$ python3 -q
>>> import numpy as np
>>> np.set_printoptions(precision=1, suppress=True, linewidth=200, floatmode="fixed")
>>> def rd(a):
...     return np.round(a, 1) + 0
... 
>>> A = np.loadtxt("mat.csv", delimiter=",")
>>> print(A)
[[1.0 3.0 2.0 3.0]
 [0.0 0.0 1.0 1.0]
 [0.0 0.0 3.0 3.0]
 [0.0 0.0 0.0 0.0]]
>>> Uu, s, VT = np.linalg.svd(A)
>>> print(rd(s))
[6.1 2.4 0.0 0.0]
>>> M2 = Uu[:, :2] @ np.diag(s[:2]) @ VT[:2]
>>> print(rd(np.abs(A - M2).max()))
0.0
>>> print(np.linalg.matrix_rank(A, rtol=0.05))
2
>>> print(rd(np.linalg.norm(A - M2, 2)), rd(s[2]))
0.0 0.0
>>> m1 = np.load("case2.npy")
>>> print(rd(m1))
[[-0.5  1.4 -0.4  2.2  1.3]
 [-2.0 -1.2 -1.8  0.4 -0.7]
 [ 1.8 -0.2 -0.9  1.4 -1.7]
 [ 1.0  0.3 -2.2 -1.2  1.4]
 [ 0.7 -2.3  0.4  0.9  1.5]]
>>> vec = np.array([1, 0, 2, 1, 0])
>>> h = np.maximum(m1 @ vec, 0)
>>> print(rd(m1 * (h > 1e-9)[:, None]))
[[-0.5  1.4 -0.4  2.2  1.3]
 [ 0.0  0.0  0.0  0.0  0.0]
 [ 1.8 -0.2 -0.9  1.4 -1.7]
 [ 0.0  0.0  0.0  0.0  0.0]
 [ 0.7 -2.3  0.4  0.9  1.5]]
>>> print(rd(np.maximum(m1 @ vec, 0) - np.maximum(-m1 @ vec, 0)))
[ 0.9 -5.1  1.3 -4.4  2.4]
>>> print(np.flatnonzero(h > 1e-9))
[0 2 4]
>>> vec = np.array([3, 2, 1, 1, 2])
>>> y = m1 @ vec
>>> print(rd(y))
[  5.6 -11.0   2.1   3.2   1.6]
>>> print(rd(np.linalg.solve(m1, 4 * y)))
[12.0  8.0  4.0  4.0  8.0]
>>> print(rd(np.linalg.solve(m1, y + m1[:, 0])))
[4.0 2.0 1.0 1.0 2.0]
>>> Q, vecs = np.linalg.qr(m1[:, :3])[0], np.linalg.qr(m1[:, 3:])[0]
>>> s = np.linalg.svd(Q.T @ vecs, compute_uv=False)
>>> print(rd(np.degrees(np.arccos(s.clip(0, 1)))))
[90.0 90.0]
>>> print(rd(np.linalg.norm(Q @ Q.T - vecs @ vecs.T, 2)))
1.0
>>> print((s > 0.9).sum())
0
